$ python -q
>>> import numpy as np
>>> np.set_printoptions(precision=3, suppress=True, linewidth=160)
>>> out = np.array([[3, -1, 2]])
>>> M = out.T @ out
>>> print(M)
[[ 9 -3  6]
 [-3  1 -2]
 [ 6 -2  4]]
>>> w, V = np.linalg.eigh(M)
>>> np.round(V.T @ V, 3) + 0
array([[1., 0., 0.],
       [0., 1., 0.],
       [0., 0., 1.]])
>>> np.abs(V[:, -1])
array([0.802, 0.267, 0.535])
>>> np.round(np.linalg.eigvalsh(M @ M), 3) + 0
array([  0.,   0., 196.])
>>> np.round(V.T @ M @ V, 3) + 0
array([[ 0.,  0.,  0.],
       [ 0.,  0.,  0.],
       [ 0.,  0., 14.]])
>>> np.abs(V[:, -1]).round(6).argmax()
np.int64(0)
>>> cov = M.T @ M
>>> print(np.trace(cov), (M ** 2).sum())
196 196
>>> cov
array([[126, -42,  84],
       [-42,  14, -28],
       [ 84, -28,  56]])
>>> np.allclose(cov, cov.T)
True
>>> np.round(np.linalg.eigvalsh(cov)[::-1], 3) + 0
array([196.,   0.,   0.])
>>> f = np.array([1, 2, -2])
>>> rng = np.random.default_rng(16435)
>>> arr = np.outer(rng.normal(size=24), f) + 0.05 * rng.normal(size=(24, 3))
>>> arr
array([[ 0.815,  1.592, -1.433],
       [-1.3  , -2.636,  2.896],
       [-0.847, -1.522,  1.557],
       [ 1.066,  2.149, -2.301],
       [ 0.529,  0.899, -0.961],
       [ 0.623,  1.222, -1.35 ],
       [ 0.301,  0.649, -0.646],
       [ 0.878,  1.724, -1.703],
       [ 1.34 ,  2.633, -2.618],
       [ 0.636,  1.215, -1.166],
       [ 0.617,  1.241, -1.187],
       [ 0.469,  1.041, -1.007],
       [-0.932, -2.014,  1.977],
       [ 0.982,  1.861, -1.882],
       [ 1.162,  2.414, -2.495],
       [-0.67 , -1.302,  1.232],
       [-1.08 , -2.183,  2.145],
       [-2.188, -4.51 ,  4.376],
       [-0.02 ,  0.134, -0.215],
       [ 0.791,  1.483, -1.41 ],
       [ 1.954,  3.819, -3.87 ],
       [ 0.277,  0.646, -0.481],
       [-1.006, -2.075,  2.084],
       [-0.785, -1.322,  1.427]])
>>> left, sig, Vt = np.linalg.svd(arr)
>>> np.argmax(sig[:-1] / (sig[1:] + 1e-6)) + 1
np.int64(1)
>>> out = left[:, :1] @ np.diag(sig[:1]) @ Vt[:1]
>>> np.linalg.matrix_rank(out)
np.int64(1)
>>> print(np.linalg.matrix_rank(arr, rtol=0.05))
1
